% python3 -q
>>> import numpy as np
>>> np.set_printoptions(precision=2, suppress=True, linewidth=140)
>>> rd = lambda a: np.round(a, 2) + 0
>>> mat = np.load("x.npy")
>>> mat
array([[ 0.5,  1.6, -2. ],
       [-0.7, -0.6, -0.5],
       [ 0.2, -0.9,  1.5],
       [-0.7, -0.5,  1.2],
       [-0.3,  0.7,  0.8],
       [-0.5, -1. ,  0.4],
       [ 0.3, -2.9,  1.3],
       [ 0.1, -1.8, -0.2],
       [ 0.1, -1.3, -0.9]])
>>> U, sig, Vt = np.linalg.svd(mat, full_matrices=False)
>>> np.abs(U[:, 0]).round(6).argmax()
np.int64(6)
>>> rd(U.T @ mat @ Vt.T)
array([[4.79, 0.  , 0.  ],
       [0.  , 2.7 , 0.  ],
       [0.  , 0.  , 1.23]])
>>> print(np.allclose(U * sig @ Vt, mat))
True
>>> out = mat / np.sqrt((mat ** 2).mean(axis=1, keepdims=True))
>>> rd(np.linalg.norm(out, axis=1))
array([1.73, 1.73, 1.73, 1.73, 1.73, 1.73, 1.73, 1.73, 1.73])
>>> print(rd(out[4]))
[-0.47  1.1   1.25]
>>> vec = np.array([4, 7, -1])
>>> y = mat @ vec
>>> rd(np.linalg.lstsq(mat, y)[0])
array([ 4.,  7., -1.])
>>> rng = np.random.default_rng(2)
>>> y = y + 0.1 * rng.normal(size=9)
>>> rd(y)
array([ 15.22,  -6.55,  -7.04,  -7.74,   3.08,  -9.29, -20.43, -11.92,  -7.77])
>>> beta, *_ = np.linalg.lstsq(mat, y)
>>> rd(np.linalg.norm(y - mat @ beta))
np.float64(0.33)
>>> out = mat / np.linalg.norm(mat, axis=1, keepdims=True)
>>> G = out @ out.T
>>> rd(np.degrees(np.arccos(np.clip(G[0, 4], -1, 1))))
np.float64(102.62)
>>> rd(np.linalg.norm(out, axis=1))
array([1., 1., 1., 1., 1., 1., 1., 1., 1.])
>>> print((np.abs(G) > 0.9).astype(int))
[[1 0 1 1 0 0 0 0 0]
 [0 1 0 0 0 0 0 0 0]
 [1 0 1 0 0 0 0 0 0]
 [1 0 0 1 0 0 0 0 0]
 [0 0 0 0 1 0 0 0 1]
 [0 0 0 0 0 1 0 0 0]
 [0 0 0 0 0 0 1 0 0]
 [0 0 0 0 0 0 0 1 0]
 [0 0 0 0 1 0 0 0 1]]
>>> print(np.argwhere(np.triu(np.abs(G) > 0.95, 1)))
[]
>>> (G - 2 * np.eye(9)).round(6).argmax(axis=1)
array([8, 8, 6, 2, 3, 6, 5, 8, 7])
>>> m1 = np.load("run9.npy")
>>> m1
array([[ 2, -4,  3,  8,  1,  2],
       [-3,  5,  8, -5, -2, -9],
       [ 9, -1, -3,  4, -9,  6],
       [ 5,  8,  8, -4,  0, -1],
       [-2, -1, -9, -1,  2, -6],
       [ 2, -5,  9, -9, -7, -6]])
>>> u = np.array([2, 3])
>>> np.correlate(m1[3], m1[0], "full")
array([ 10,  21,  64,  79,  64, -32, -29,  24, -11,   4,  -2])
>>> np.cross(m1[3, :3], m1[0, :3])
array([ 56,   1, -36])
>>> vec = np.array([0, 2, -3, -2, 3, -3])
>>> y = m1 @ vec
>>> y
array([-36,  17, -46,   3,  51, -22])
>>> rd(np.linalg.solve(m1, m1[:, 5]))
array([0., 0., 0., 0., 0., 1.])
>>> rd(np.linalg.solve(m1, 4 * y))
array([  0.,   8., -12.,  -8.,  12., -12.])
>>> rd(np.linalg.solve(m1, y + m1[:, 1]))
array([ 0.,  3., -3., -2.,  3., -3.])
>>> u = np.array([-1, -2, 3, -5, 0, -2])
>>> out = m1 + np.outer(u, np.eye(6)[1])
>>> rd(np.linalg.det(out) / np.linalg.det(m1)), rd(1 + np.linalg.solve(m1, u)[1])
(np.float64(1.03), np.float64(1.03))
>>> np.linalg.matrix_rank(np.linalg.inv(out) - np.linalg.inv(m1), tol=1e-8)
np.int64(1)
>>> np.linalg.matrix_rank(out - m1)
np.int64(1)
>>> out = np.array([[1, 1], [3, 3], [0, 2], [3, 1], [2, 0], [2, 1]])
>>> np.einsum("ij->j", m1)
array([ 13,   2,  16,  -7, -15, -14])
>>> np.linalg.matrix_rank(m1 @ out)
np.int64(2)
>>> np.einsum("ij,ij->i", m1, m1)
array([ 98, 208, 224, 170, 127, 276])
>>> np.linalg.matrix_rank(np.vstack([m1, out.T]))
np.int64(6)
>>> out.T @ m1.T
array([[ 20, -25,  12,  15, -16, -66],
       [  6,  14,  10,  40, -30, -10]])
>>> def softmax(z):
...     e = np.exp(z - z.max(axis=-1, keepdims=True))
...     return e / e.sum(axis=-1, keepdims=True)
... 
>>> rd(softmax(m1).sum(axis=1))
array([1., 1., 1., 1., 1., 1.])
>>> S = m1 @ m1.T / np.sqrt(6)
>>> print(softmax(S)[2] @ m1)
[ 9. -1. -3.  4. -9.  6.]
>>> rd(softmax(S))
array([[1., 0., 0., 0., 0., 0.],
       [0., 1., 0., 0., 0., 0.],
       [0., 0., 1., 0., 0., 0.],
       [0., 0., 0., 1., 0., 0.],
       [0., 0., 0., 0., 1., 0.],
       [0., 0., 0., 0., 0., 1.]])
>>> rd(softmax(S + np.triu(np.full(S.shape, -np.inf), 1)))
array([[1., 0., 0., 0., 0., 0.],
       [0., 1., 0., 0., 0., 0.],
       [0., 0., 1., 0., 0., 0.],
       [0., 0., 0., 1., 0., 0.],
       [0., 0., 0., 0., 1., 0.],
       [0., 0., 0., 0., 0., 1.]])
>>> u = np.array([2, -3, -3, -3, 1])
>>> r1 = np.array([1, 0, 0, -2])
>>> A = np.outer(u, r1)
>>> A
array([[ 2,  0,  0, -4],
       [-3,  0,  0,  6],
       [-3,  0,  0,  6],
       [-3,  0,  0,  6],
       [ 1,  0,  0, -2]])
>>> U, sig, Vt = np.linalg.svd(A)
>>> evecs = Vt[:(sig > 1e-8).sum()]
>>> vec = A[4] + 4 * A[3] + rng.integers(2) * np.eye(4)[2]
>>> vec
array([-11.,   0.,   0.,  22.])
>>> rd(np.diag(evecs.T @ evecs))
array([0.2, 0. , 0. , 0.8])
>>> print(rd(evecs.T @ evecs))
[[ 0.2  0.   0.  -0.4]
 [ 0.   0.   0.   0. ]
 [ 0.   0.   0.   0. ]
 [-0.4  0.   0.   0.8]]
>>> U, sig, Vt = np.linalg.svd(A)
>>> rd(sig)
array([12.65,  0.  ,  0.  ,  0.  ])
>>> out = U[:, :1] @ np.diag(sig[:1]) @ Vt[:1]
>>> print(np.linalg.matrix_rank(A, rtol=0.05))
1
>>> rd(np.linalg.norm(A - out, 2)), rd(sig[1])
(np.float64(0.0), np.float64(0.0))
>>> rd(np.linalg.norm(A - out) / np.linalg.norm(A))
np.float64(0.0)
>>> np.linalg.matrix_rank(out)
np.int64(1)
>>> X = np.loadtxt("sample4.csv", delimiter=",")
>>> X
array([[ 0.,  0.,  0., -3.,  3., -1., -2.,  2., -1.],
       [ 0.,  0.,  0., -1.,  3., -1.,  1., -3., -2.],
       [ 0.,  0.,  0.,  3.,  3.,  2., -1.,  2.,  2.],
       [-3., -1.,  3.,  0.,  0.,  0.,  0.,  0.,  0.],
       [ 3.,  3.,  3.,  0.,  0.,  0.,  0.,  0.,  0.],
       [-1., -1.,  2.,  0.,  0.,  0.,  0.,  0.,  0.],
       [-2.,  1., -1.,  0.,  0.,  0.,  0.,  0.,  0.],
       [ 2., -3.,  2.,  0.,  0.,  0.,  0.,  0.,  0.],
       [-1., -2.,  2.,  0.,  0.,  0.,  0.,  0.,  0.]])
>>> U, sig, Vt = np.linalg.svd(X)
>>> np.argmax(sig[:-1] / (sig[1:] + 1e-6)) + 1
np.int64(6)
>>> out = U[:, :6] @ np.diag(sig[:6]) @ Vt[:6]
>>> np.linalg.matrix_rank(out)
np.int64(6)
>>> print(np.linalg.matrix_rank(X, rtol=0.05))
6
>>> print(rd(np.abs(X - out).max()))
0.0
>>> rd(np.linalg.norm(X - out, 2)), rd(sig[6])
(np.float64(0.0), np.float64(0.0))
>>> rd(np.linalg.norm(X - out) / np.linalg.norm(X))
np.float64(0.0)
>>> rd(out)
array([[ 0.,  0.,  0., -3.,  3., -1., -2.,  2., -1.],
       [ 0.,  0.,  0., -1.,  3., -1.,  1., -3., -2.],
       [ 0.,  0.,  0.,  3.,  3.,  2., -1.,  2.,  2.],
       [-3., -1.,  3.,  0.,  0.,  0.,  0.,  0.,  0.],
       [ 3.,  3.,  3.,  0.,  0.,  0.,  0.,  0.,  0.],
       [-1., -1.,  2.,  0.,  0.,  0.,  0.,  0.,  0.],
       [-2.,  1., -1.,  0.,  0.,  0.,  0.,  0.,  0.],
       [ 2., -3.,  2.,  0.,  0.,  0.,  0.,  0.,  0.],
       [-1., -2.,  2.,  0.,  0.,  0.,  0.,  0.,  0.]])
